$ ipython --no-banner

In [1]: import numpy as np

In [2]: np.set_printoptions(suppress=True, linewidth=160)

In [3]: E = np.load("block10.npy")

In [4]: E
Out[4]: 
array([[ 1,  0,  0,  0,  0,  0,  0,  0,  0],
       [ 0, -1,  0,  0,  0,  0,  0,  0,  0],
       [ 3, -1,  2,  0,  0,  0,  0,  0,  0],
       [-3, -3,  3, -1,  0,  0,  0,  0,  0],
       [ 1, -1,  2,  1, -3,  0,  0,  0,  0],
       [-2,  3,  0,  3,  2,  2,  0,  0,  0],
       [ 1,  3, -3,  2,  1, -1,  2,  0,  0],
       [-3, -2, -3,  3,  1,  3,  1, -1,  0],
       [-1,  1,  3,  2, -3, -2,  1,  3,  2]])

In [5]: # triangular

In [6]: out = E / np.linalg.norm(E, axis=1, keepdims=True)

In [7]: C2 = out @ out.T

In [8]: (C2 - 2 * np.eye(9)).round(6).argmax(axis=1)
Out[8]: array([2, 3, 0, 1, 8, 7, 5, 5, 4])

In [9]: np.round(np.linalg.norm(out, axis=1), 2)
Out[9]: array([1., 1., 1., 1., 1., 1., 1., 1., 1.])

In [10]: C2[2].round(2) + 0
Out[10]: array([ 0.8 ,  0.27,  1.  ,  0.  ,  0.53, -0.44, -0.3 , -0.53,  0.08])

In [11]: np.argwhere(np.triu(np.abs(C2) > 0.95, 1))
Out[11]: array([], shape=(0, 2), dtype=int64)

In [12]: np.round(np.degrees(np.arccos(np.clip(C2[2, 1], -1, 1))), 2)
Out[12]: np.float64(74.5)

In [13]: (np.abs(C2) > 0.9).astype(int)
Out[13]: 
array([[1, 0, 0, 0, 0, 0, 0, 0, 0],
       [0, 1, 0, 0, 0, 0, 0, 0, 0],
       [0, 0, 1, 0, 0, 0, 0, 0, 0],
       [0, 0, 0, 1, 0, 0, 0, 0, 0],
       [0, 0, 0, 0, 1, 0, 0, 0, 0],
       [0, 0, 0, 0, 0, 1, 0, 0, 0],
       [0, 0, 0, 0, 0, 0, 1, 0, 0],
       [0, 0, 0, 0, 0, 0, 0, 1, 0],
       [0, 0, 0, 0, 0, 0, 0, 0, 1]])

In [14]: [int(np.linalg.matrix_rank(np.linalg.matrix_power(E, p))) for p in range(1, 10)]
Out[14]: [9, 9, 9, 9, 9, 9, 9, 9, 9]

In [15]: np.linalg.matrix_rank(E - E[0, 0] * np.eye(9))
Out[15]: np.int64(8)

In [16]: np.prod(np.diag(E)), round(np.linalg.det(E), 2)
Out[16]: (np.int64(48), np.float64(48.0))

In [17]: E @ E
Out[17]: 
array([[  1,   0,   0,   0,   0,   0,   0,   0,   0],
       [  0,   1,   0,   0,   0,   0,   0,   0,   0],
       [  9,  -1,   4,   0,   0,   0,   0,   0,   0],
       [  9,   3,   3,   1,   0,   0,   0,   0,   0],
       [  1,  -1,   1,  -4,   9,   0,   0,   0,   0],
       [-13,  -8,  13,   5,  -2,   4,   0,   0,   0],
       [ -9,  -4,  -4,   0,  -3,  -4,   4,   0,   0],
       [-22,   9,   5,   6,   3,   2,   1,   1,   0],
       [ -7, -14,   0,   4,   3,   0,   7,   3,   4]])

In [18]: np.round(np.abs(np.linalg.eigvals(E)).max(), 2)
Out[18]: np.float64(3.0)

In [19]: np.trace(E)
Out[19]: np.int64(3)

In [20]: np.linalg.matrix_power(E, 2)
Out[20]: 
array([[  1,   0,   0,   0,   0,   0,   0,   0,   0],
       [  0,   1,   0,   0,   0,   0,   0,   0,   0],
       [  9,  -1,   4,   0,   0,   0,   0,   0,   0],
       [  9,   3,   3,   1,   0,   0,   0,   0,   0],
       [  1,  -1,   1,  -4,   9,   0,   0,   0,   0],
       [-13,  -8,  13,   5,  -2,   4,   0,   0,   0],
       [ -9,  -4,  -4,   0,  -3,  -4,   4,   0,   0],
       [-22,   9,   5,   6,   3,   2,   1,   1,   0],
       [ -7, -14,   0,   4,   3,   0,   7,   3,   4]])

In [21]: np.round(np.sort(np.abs(np.linalg.eigvals(E))), 2)
Out[21]: array([1., 1., 1., 1., 2., 2., 2., 2., 3.])

In [22]: rng = np.random.default_rng(897)

In [23]: labels = rng.permutation(9)

In [24]: labels
Out[24]: array([6, 2, 3, 0, 8, 7, 4, 1, 5])

In [25]: out = E[labels][:, labels]

In [26]: np.trace(out)
Out[26]: np.int64(3)

In [27]: np.round(np.sort(np.abs(np.linalg.eigvals(out))), 2)
Out[27]: array([1., 1., 1., 1., 2., 2., 2., 2., 3.])

In [28]: np.round(np.linalg.det(out), 2), np.round(np.linalg.det(E[labels]), 2)
Out[28]: (np.float64(48.0), np.float64(48.0))

In [29]: np.diag(out)
Out[29]: array([ 2,  2, -1,  1,  2, -1, -3, -1,  2])

In [30]: np.allclose(out, E)
Out[30]: False
